>>> import numpy as np
>>> np.set_printoptions(precision=4, suppress=True, linewidth=140, legacy="1.25")
>>> feats = np.array([[2, -3, -2, 3, 2],
...     [2, 2, -3, -2, 3],
...     [3, 2, 2, -3, -2],
...     [-2, 3, 2, 2, -3],
...     [-3, -2, 3, 2, 2]])
>>> P = np.triu(np.array([[6, 4, 2, 9, 1],
...     [9, 0, 2, 2, 2],
...     [1, 0, 7, 6, 5],
...     [5, 7, 9, 7, 1],
...     [8, 4, 0, 2, 4]]), 1) + np.eye(5)
>>> A2 = P @ feats @ np.linalg.inv(P)
>>> np.trace(A2), np.trace(feats)
(10.0, 10)
>>> np.poly(A2)
array([    1.,   -10.,   100.,  -565.,  1575., -1562.])
>>> np.linalg.matrix_rank(A2)
5
>>> round(float(np.linalg.det(A2)), 4)
1562.0
>>> A2 = feats / np.sqrt((feats ** 2).mean(axis=1, keepdims=True))
>>> np.linalg.matrix_rank(A2) == np.linalg.matrix_rank(feats)
True
>>> np.linalg.norm(A2, axis=1)
array([2.2361, 2.2361, 2.2361, 2.2361, 2.2361])
>>> A2[2]
array([ 1.2247,  0.8165,  0.8165, -1.2247, -0.8165])
>>> np.linalg.matrix_rank(feats - feats.mean(axis=1, keepdims=True))
4
>>> feats @ np.ones(5)
array([2., 2., 2., 2., 2.])
>>> np.fft.fft(feats[0])
array([2.   +0.j    , 0.882+7.6942j, 3.118-1.8164j, 3.118+1.8164j, 0.882-7.6942j])
>>> np.sort(np.abs(np.fft.fft(feats[0]))), np.sort(np.linalg.svd(feats, compute_uv=False))
(array([2.    , 3.6085, 3.6085, 7.7446, 7.7446]), array([2.    , 3.6085, 3.6085, 7.7446, 7.7446]))
>>> np.allclose(feats @ feats.T, feats.T @ feats)
True
>>> A2 = np.array([[-1, 1], [1, 2]])
>>> cent = np.kron(A2, feats)
>>> cent.shape
(10, 10)
>>> cent
array([[-2,  3,  2, -3, -2,  2, -3, -2,  3,  2],
       [-2, -2,  3,  2, -3,  2,  2, -3, -2,  3],
       [-3, -2, -2,  3,  2,  3,  2,  2, -3, -2],
       [ 2, -3, -2, -2,  3, -2,  3,  2,  2, -3],
       [ 3,  2, -3, -2, -2, -3, -2,  3,  2,  2],
       [ 2, -3, -2,  3,  2,  4, -6, -4,  6,  4],
       [ 2,  2, -3, -2,  3,  4,  4, -6, -4,  6],
       [ 3,  2,  2, -3, -2,  6,  4,  4, -6, -4],
       [-2,  3,  2,  2, -3, -4,  6,  4,  4, -6],
       [-3, -2,  3,  2,  2, -6, -4,  6,  4,  4]])
>>> round(np.linalg.norm(cent, 2), 4), round(float(np.linalg.norm(A2, 2) * np.linalg.norm(feats, 2)), 4)
(17.8341, 17.8341)
